% python3 -q
>>> import numpy as np
>>> import numpy.linalg as la
>>> np.set_printoptions(precision=1, suppress=True, linewidth=100, floatmode="fixed")
>>> rd = lambda a: np.round(a, 1) + 0
>>> E = np.load("test2.npy")
>>> E
array([[-1.3, -0.8,  0.5,  1.0, -0.4,  3.1,  0.5,  0.1, -0.5,  0.9, -0.7,  3.1, -0.4],
       [-0.1,  0.2,  2.6, -1.2,  0.8, -0.6, -0.1,  2.3,  0.9, -2.5,  1.8,  0.1, -0.6],
       [-1.8, -0.9, -1.3, -1.5, -1.8,  0.8, -1.4, -0.7, -2.5,  1.2, -1.0, -0.8,  1.1],
       [-1.6,  1.0,  1.3, -0.6, -0.7,  1.0,  0.8,  0.2, -1.2, -0.1,  1.3,  1.3,  3.5],
       [-2.5, -2.0, -1.0,  0.1, -1.1, -1.1, -1.7,  1.0,  0.5, -2.7, -0.1, -0.5,  0.2],
       [-1.0,  1.6, -0.8, -0.9,  2.1,  3.2,  0.8, -0.8, -1.2, -1.3, -0.6,  0.4, -0.2],
       [-1.6,  1.6, -0.1,  0.1,  0.4, -1.2, -0.4, -1.2, -1.2, -0.7, -3.3,  1.5, -1.3],
       [-1.2,  0.0,  0.6, -1.1,  0.0,  1.7, -0.6, -1.0,  1.1, -0.7, -1.3, -2.7,  2.6],
       [-2.2,  0.8, -0.3,  2.1, -1.0,  0.6,  0.4, -0.8, -0.3,  1.4,  0.1,  3.3,  0.2],
       [ 2.1,  1.3,  0.6,  3.1,  0.3, -1.7, -0.2, -0.7, -1.5,  0.1,  0.3, -1.0,  1.5],
       [ 1.1, -1.5,  0.0,  0.0,  2.3,  1.1,  0.9, -1.0,  0.3, -1.9, -2.1, -0.5,  2.1],
       [ 0.9, -1.6,  2.1, -0.2, -2.3, -0.6, -1.2,  1.1, -1.5, -1.2,  1.5,  0.1,  1.7],
       [-0.2,  0.8,  0.8,  1.4,  1.3, -2.3,  0.3,  2.3, -2.5, -1.4,  0.7, -0.3, -0.8],
       [-1.5, -0.8, -0.7, -1.1, -0.5, -0.2,  0.3,  0.6, -2.5, -3.4, -0.3,  1.2,  0.8],
       [-1.1,  0.7, -1.3,  0.8,  2.0,  0.6,  1.1, -0.9,  2.2, -0.5, -0.2, -3.1,  0.4],
       [-2.8,  1.2,  1.4,  0.4, -1.2, -1.6, -1.1, -0.1,  1.4, -1.9, -0.5, -1.6, -0.4],
       [ 2.0, -0.6, -2.6,  1.0, -1.3,  0.5, -1.0, -1.1,  1.0,  1.5,  1.5, -1.3,  1.1],
       [ 0.5, -0.8, -2.6, -2.2, -0.6,  2.0,  0.3,  0.0, -1.1, -2.0,  1.0, -1.2, -0.7],
       [-1.1, -0.8, -0.3, -0.6,  2.0,  0.3, -2.3,  1.0, -0.7,  2.1, -1.4, -0.1, -2.3],
       [ 1.2,  1.0,  1.2,  0.2, -1.3,  1.5, -0.1, -1.0, -1.5, -1.2,  1.7, -2.9,  1.1],
       [-0.2,  2.2,  0.3,  2.0, -1.3, -0.3,  0.6,  2.2,  0.6, -1.0, -2.1,  1.1, -1.5],
       [-0.4, -0.7, -1.9, -0.9,  1.7,  0.3,  0.7, -2.5,  1.1, -0.5,  0.3,  1.2,  2.7],
       [ 0.3,  0.5,  1.9,  0.7, -1.5, -0.2,  1.7, -0.7, -0.9,  1.6,  2.4,  2.0,  1.4],
       [-0.2, -0.2,  2.4,  1.7, -0.3,  2.9,  0.4, -0.9, -1.3, -1.7, -1.2,  1.1, -0.3],
       [-1.1,  1.3, -1.8,  0.5,  0.7,  1.2,  1.6,  0.2,  1.0, -0.6,  0.7, -3.2,  1.5],
       [-1.9,  1.5, -1.5, -0.9,  0.2,  0.7, -0.9, -0.1, -0.1, -1.8, -0.2,  2.2, -2.5],
       [ 2.5, -0.7,  0.6, -1.8,  0.8, -0.6, -2.5,  0.8,  0.3, -1.8,  1.0, -1.5,  0.3],
       [ 3.3,  0.3,  0.9,  0.3, -0.6,  2.6,  0.6,  0.6,  0.7, -1.1, -1.7,  0.2,  0.7],
       [ 3.0,  0.7,  1.5,  1.7,  1.4, -0.9,  0.0, -2.1,  0.3, -1.8, -0.2,  0.1,  0.3],
       [-0.3, -2.1,  0.3, -1.6,  1.0,  1.8,  0.1, -0.5,  3.4,  0.5, -0.7, -1.0, -0.5],
       [ 0.3, -1.1, -1.0,  1.2,  2.0, -2.4, -1.4,  0.1, -2.9,  0.9,  0.4, -0.4, -0.2],
       [-1.9,  0.3,  1.2,  1.4, -3.0, -1.4, -0.9,  1.9,  1.0,  0.2,  0.8,  0.1, -1.2],
       [-1.6, -0.9,  0.9,  0.9,  2.6, -1.5,  1.6, -0.1,  0.3,  1.7, -1.5, -1.8,  0.1],
       [-2.9, -1.6,  1.4, -0.2, -0.6,  0.4,  1.5,  0.2,  0.3,  1.4,  2.4,  1.3, -0.1],
       [ 0.9, -1.6, -0.8,  0.3,  3.0, -1.7, -0.6,  1.5,  0.0,  0.7,  1.3, -0.7, -2.0],
       [ 2.0, -1.1,  1.3, -1.5,  0.7,  0.3, -2.1,  0.2, -0.1, -0.1,  1.5, -0.5, -3.0],
       [ 0.7,  1.4, -0.7, -0.9,  2.7, -2.8,  0.4,  1.5,  1.4,  1.0,  0.7,  0.3, -0.6],
       [ 0.0, -0.6, -1.9,  0.9, -3.2, -0.4,  2.0,  0.5, -1.5,  0.7,  1.2,  1.3,  0.0],
       [-1.1,  1.3,  0.6, -0.6,  1.4,  2.3,  0.5, -1.9, -0.1,  0.4,  1.2,  1.8, -2.2],
       [ 1.0, -1.5, -2.8,  0.2,  1.6,  0.5, -0.9, -1.2, -0.7,  1.6, -0.7,  1.8, -1.6],
       [ 0.9,  1.5, -0.1, -1.2, -1.6, -1.2,  0.9, -1.5,  0.9,  3.1, -0.8, -1.4, -0.9],
       [-0.4,  0.9,  0.9,  0.1, -2.0,  0.1, -2.0, -0.8,  1.9,  3.0,  0.7,  0.5, -1.1],
       [ 0.1, -2.1,  0.6,  1.4,  2.0,  0.2,  1.4,  1.5, -0.9, -0.1,  1.4,  1.8, -2.0]])
>>> lab = E[:, 9] > np.median(E[:, 9])
>>> r0 = E[lab].mean(axis=0) - E[~lab].mean(axis=0)
>>> rd((((E - E.mean(axis=0)) @ r0 > 0) == lab).mean())
np.float64(1.0)
>>> np.argsort(-np.abs(r0).round(6), kind="stable")
array([ 9, 11, 12,  5,  2,  3, 10,  1,  4,  7,  0,  8,  6])
>>> lab.astype(int)
array([1, 0, 1, 0, 0, 0, 0, 0, 1, 1, 0, 0, 0, 0, 0, 0, 1, 0, 1, 0, 0, 0, 1, 0, 0, 0, 0, 0, 0, 1, 1,
       1, 1, 1, 1, 0, 1, 1, 1, 1, 1, 1, 0])
